% python3 -q
>>> import numpy as np
>>> from numpy import linalg as LA
>>> np.set_printoptions(precision=3, suppress=True, linewidth=140)
>>> def rnd(a):
...     return np.round(a, 3) + 0
... 
>>> K = np.tril(np.array([[3, -2], [4, -3]]), -1) + np.eye(2, dtype=int)
>>> K
array([[1, 0],
       [4, 1]])
>>> ev, V = LA.eig(K)
>>> np.prod(ev)
np.float64(1.0)
>>> proj = np.triu(np.array([[-1, 5], [3, -1]]), 1) + np.eye(2)
>>> other = proj @ K @ LA.inv(proj)
>>> print(rnd(LA.det(other)))
1.0
>>> other
array([[  21., -100.],
       [   4.,  -19.]])
>>> LA.matrix_rank(other)
np.int64(2)
>>> left, sigma, vt = LA.svd(other, full_matrices=False)
>>> np.allclose(left * sigma @ vt, other)
True
>>> print(rnd(np.cumsum(sigma ** 2) / np.sum(sigma ** 2)))
[1. 1.]
>>> print(rnd(np.sqrt((sigma ** 2).sum())), rnd(LA.norm(other)))
104.01 104.01
>>> print(rnd(vt @ vt.T))
[[1. 0.]
 [0. 1.]]
>>> rnd(sigma)
array([104.01,   0.01])
>>> rnd(left.T @ left)
array([[1., 0.],
       [0., 1.]])
>>> print(left.shape, sigma.shape, vt.shape)
(2, 2) (2,) (2, 2)
>>> rnd(sigma / sigma[0])
array([1., 0.])
>>> (sigma > 1e-8).sum()
np.int64(2)
>>> np.abs(left[:, 0]).round(6).argmax()
np.int64(0)
>>> other = K / LA.norm(K, axis=1, keepdims=True)
>>> cov = other @ other.T
>>> rnd(cov)
array([[1.  , 0.97],
       [0.97, 1.  ]])
>>> np.argwhere(np.triu(np.abs(cov) > 0.95, 1))
array([[0, 1]])
>>> rnd(LA.norm(other, axis=1))
array([1., 1.])
>>> (cov - 2 * np.eye(2)).round(6).argmax(axis=1)
array([1, 0])
>>> print((np.abs(cov) > 0.9).astype(int))
[[1 1]
 [1 1]]
>>> rnd(cov[1])
array([0.97, 1.  ])
>>> np.prod(np.diag(K)), rnd(LA.det(K))
(np.int64(1), np.float64(1.0))
>>> rnd(np.sort(LA.eigvals(K)))
array([1., 1.])
>>> LA.matrix_power(K - np.diag(np.diag(K)), 2)
array([[0, 0],
       [0, 0]])
>>> M = np.loadtxt("x.csv", delimiter=",")
>>> rnd(M)
array([[0.5  , 0.25 , 0.   , 0.25 ],
       [0.   , 0.5  , 0.25 , 0.25 ],
       [0.333, 0.333, 0.333, 0.   ],
       [0.25 , 0.25 , 0.   , 0.5  ]])
>>> x = np.array([3, 3, 2, 3])
>>> y = M @ x
>>> print(rnd(y))
[3.    2.75  2.667 3.   ]
>>> rnd(LA.solve(M.T, M[1]))
array([0., 1., 0., 0.])
>>> rnd(LA.solve(M, y + M[:, 1]))
array([3., 4., 2., 3.])
>>> rnd(LA.solve(M, y))
array([3., 3., 2., 3.])
